In [1]: import numpy as np

In [2]: np.set_printoptions(precision=3, suppress=True, linewidth=120, legacy="1.25")

In [3]: tidy = lambda a: np.round(a, 3) + 0

In [4]: M = np.loadtxt("arr.csv", delimiter=",")

In [5]: print(M)
[[-3.  2.  3.]
 [-1.  1.  0.]
 [-2.  1.  1.]
 [ 3. -3.  3.]]

In [6]: T = np.stack([M, 5 * M, M[::-1]])

In [7]: print(np.linalg.matrix_rank(T.reshape(3, -1)))
2

In [8]: print(np.einsum("bij,cij->bc", T, T))
[[  57.  285.   -6.]
 [ 285. 1425.  -30.]
 [  -6.  -30.   57.]]

In [9]: W = np.array([[2, -2, -1], [-1, 3, -1], [0, 3, -2]])

In [10]: coef = np.array([2, 1, 2])

In [11]: act = np.maximum(M @ W + coef, 0)

In [12]: print(np.linalg.matrix_rank(act))
3

In [13]: print(act)
[[ 0. 22.  0.]
 [ 0.  6.  2.]
 [ 0. 11.  1.]
 [11.  0.  0.]]

In [14]: W2 = np.array([[1, -1, 0], [0, -1, 0], [0, -1, 2]])

In [15]: print(act @ W2)
[[  0. -22.   0.]
 [  0.  -8.   4.]
 [  0. -12.   2.]
 [ 11. -11.   0.]]

In [16]: print((act @ W2).round(6).argmax(axis=1))
[0 2 2 0]

In [17]: vec = np.array([-7, -4, -8])

In [18]: target = M @ vec

In [19]: print(tidy(np.linalg.solve(M.T @ M, M.T @ target)))
[-7. -4. -8.]

In [20]: rng = np.random.default_rng(6507)

In [21]: target = target + 0.1 * rng.normal(size=4)

In [22]: print(tidy(target))
[-10.942   3.02    1.9   -32.869]

In [23]: coef, *_ = np.linalg.lstsq(M, target)

In [24]: print(coef.round())
[-7. -4. -8.]

In [25]: print(tidy(np.linalg.norm(target - M @ coef)))
0.003

In [26]: arr = np.diag(np.array([5, 5, 5, 4]))

In [27]: print(arr)
[[5 0 0 0]
 [0 5 0 0]
 [0 0 5 0]
 [0 0 0 4]]

In [28]: # 4 blocks once reordered

In [29]: print(arr[:, 2] @ arr[:, 0])
0

In [30]: print(tidy(np.linalg.pinv(arr)))
[[0.2  0.   0.   0.  ]
 [0.   0.2  0.   0.  ]
 [0.   0.   0.2  0.  ]
 [0.   0.   0.   0.25]]

In [31]: print(tidy(np.linalg.svd(arr, compute_uv=False)))
[5. 5. 5. 4.]

In [32]: print(arr @ arr.T)
[[25  0  0  0]
 [ 0 25  0  0]
 [ 0  0 25  0]
 [ 0  0  0 16]]

In [33]: print(tidy(np.linalg.norm(arr, axis=0)))
[5. 5. 5. 4.]

In [34]: evals, evecs = np.linalg.eigh(arr)

In [35]: print(tidy(np.linalg.svd(arr, compute_uv=False)))
[5. 5. 5. 4.]

In [36]: print(evecs.T @ arr @ evecs)
[[4. 0. 0. 0.]
 [0. 5. 0. 0.]
 [0. 0. 5. 0.]
 [0. 0. 0. 5.]]

In [37]: print((evals > 1e-8).sum(), (evals < -1e-8).sum())
4 0

In [38]: Y = np.array([[0, 2, 3], [3, 1, 3], [3, 3, 2], [1, 3, 1]])

In [39]: print(np.einsum("ij->j", arr))
[5 5 5 4]

In [40]: print(np.linalg.matrix_rank(arr @ Y))
3

In [41]: print(np.einsum("ik,kj->ij", arr, Y))
[[ 0 10 15]
 [15  5 15]
 [15 15 10]
 [ 4 12  4]]

In [42]: X = np.load("sample3.npy")

In [43]: print(tidy(X))
[[ 1.468 -0.083  4.779]
 [-0.262 -2.818 -4.122]
 [-0.951 -1.351 -4.719]
 [ 1.932 -1.929  4.189]
 [ 2.054 -2.779  3.614]
 [ 1.059  1.08   4.766]
 [-1.112 -0.944 -4.783]
 [ 1.55  -0.351  4.741]
 [ 2.085 -3.645  2.714]
 [-2.082  3.156 -3.272]
 [-0.038  3.335  3.725]
 [ 1.534 -0.299  4.75 ]
 [ 1.291 -4.695 -1.134]
 [-1.197  4.65   1.393]
 [ 0.662 -4.192 -2.643]
 [ 0.026  3.23   3.817]
 [-1.38  -0.19  -4.802]
 [ 0.888 -4.422 -2.158]
 [ 1.303  0.418  4.809]
 [ 0.638 -4.165 -2.692]
 [ 1.868 -4.536  0.968]]

In [44]: # looks like rank 2

In [45]: Xc = X - X.mean(axis=0)

In [46]: left, sv, VT = np.linalg.svd(Xc, full_matrices=False)

In [47]: print((np.sign(left[:, 0]) == np.sign(left[0, 0])).astype(int))
[1 0 0 1 1 1 0 1 1 0 1 1 0 1 0 1 0 0 1 0 0]

In [48]: print(tidy(Xc.mean(axis=0)))
[0. 0. 0.]
